In [1]: import numpy as np

In [2]: np.set_printoptions(precision=2, suppress=True, linewidth=160, legacy="1.25")

In [3]: F = np.loadtxt("test19.csv", delimiter=",")

In [4]: print(F)
[[  0.1   0.2  -1.8   2.4]
 [  0.8   0.7  -1.   -0.3]
 [  0.1   0.6   1.7   0. ]
 [ -0.7   0.7   0.5  -2.2]
 [ -1.1   0.6   1.3   0.6]
 [ -0.5  -1.3   2.6  -0.4]
 [  0.    1.   -0.6   0.6]
 [  0.6   1.   -1.2   0.5]
 [  2.    0.9   0.1  -1.6]
 [ -0.4   1.1  -2.6   0.5]
 [  0.2   0.2   0.2  -0.4]
 [ -1.8  -1.1   2.2   0.8]
 [ -0.1  -0.4   0.    1.2]
 [  0.3   0.3  -1.4   0.8]
 [ -1.3  -1.9  -1.9   0.4]
 [  1.   -1.   -0.7   0.3]
 [  0.1   1.3  -0.6  -2.1]
 [ -1.4  -0.2  -2.    1.2]
 [  6.    2.  -22.   18. ]
 [ -0.9   0.5   1.9  -0.4]]

In [5]: x = np.array([0, 4, 1, 0])

In [6]: y = F @ x

In [7]: coef, lr = np.zeros(4), 1 / np.linalg.norm(F, 2) ** 2

In [8]: for i in range(6):
   ...:     coef -= lr * F.T @ (F @ coef - y)
   ...:     if i % 1 == 0: print(i, round(np.linalg.norm(F @ coef - y), 2))
   ...: 
0 14.99
1 14.69
2 14.4
3 14.12
4 13.85
5 13.58

In [9]: print(coef)
[ 0.03  0.34  0.36 -0.4 ]

In [10]: print(round(np.linalg.cond(F), 2))
9.48

In [11]: Q, r_ = np.linalg.qr(F)

In [12]: print(np.round(Q @ r_, 2) + 0)
[[  0.1   0.2  -1.8   2.4]
 [  0.8   0.7  -1.   -0.3]
 [  0.1   0.6   1.7   0. ]
 [ -0.7   0.7   0.5  -2.2]
 [ -1.1   0.6   1.3   0.6]
 [ -0.5  -1.3   2.6  -0.4]
 [  0.    1.   -0.6   0.6]
 [  0.6   1.   -1.2   0.5]
 [  2.    0.9   0.1  -1.6]
 [ -0.4   1.1  -2.6   0.5]
 [  0.2   0.2   0.2  -0.4]
 [ -1.8  -1.1   2.2   0.8]
 [ -0.1  -0.4   0.    1.2]
 [  0.3   0.3  -1.4   0.8]
 [ -1.3  -1.9  -1.9   0.4]
 [  1.   -1.   -0.7   0.3]
 [  0.1   1.3  -0.6  -2.1]
 [ -1.4  -0.2  -2.    1.2]
 [  6.    2.  -22.   18. ]
 [ -0.9   0.5   1.9  -0.4]]

In [13]: print(np.round(Q.T @ Q, 2) + 0)
[[1. 0. 0. 0.]
 [0. 1. 0. 0.]
 [0. 0. 1. 0.]
 [0. 0. 0. 1.]]

In [14]: print(r_)
[[ -7.21  -2.45  18.99 -14.26]
 [  0.    -3.68   0.6    1.25]
 [  0.     0.   -12.9   10.55]
 [  0.     0.     0.     5.62]]

In [15]: U, sigma = np.linalg.svd(r_)
Traceback (most recent call last):
  Cell In[15], line 1
    U, sigma = np.linalg.svd(r_)
ValueError: too many values to unpack (expected 2)


In [16]: U, sigma, Vh = np.linalg.svd(r_, full_matrices=False)

In [17]: print(np.round(U.T @ r_ @ Vh.T, 2) + 0)
[[29.88  0.    0.    0.  ]
 [ 0.    5.52  0.    0.  ]
 [ 0.    0.    3.7   0.  ]
 [ 0.    0.    0.    3.15]]

In [18]: print(round(float(np.sqrt((sigma ** 2).sum())), 2), round(float(np.linalg.norm(r_)), 2))
30.77 30.77

In [19]: print(np.cumsum(sigma ** 2) / np.sum(sigma ** 2))
[0.94 0.98 0.99 1.  ]

In [20]: print(np.abs(Vh[0]))
[0.2  0.07 0.76 0.61]

In [21]: print(np.round(Vh @ Vh.T, 2) + 0)
[[1. 0. 0. 0.]
 [0. 1. 0. 0.]
 [0. 0. 1. 0.]
 [0. 0. 0. 1.]]

In [22]: print(np.allclose(U * sigma @ Vh, r_))
True

In [23]: print((sigma > 1e-8).sum())
4
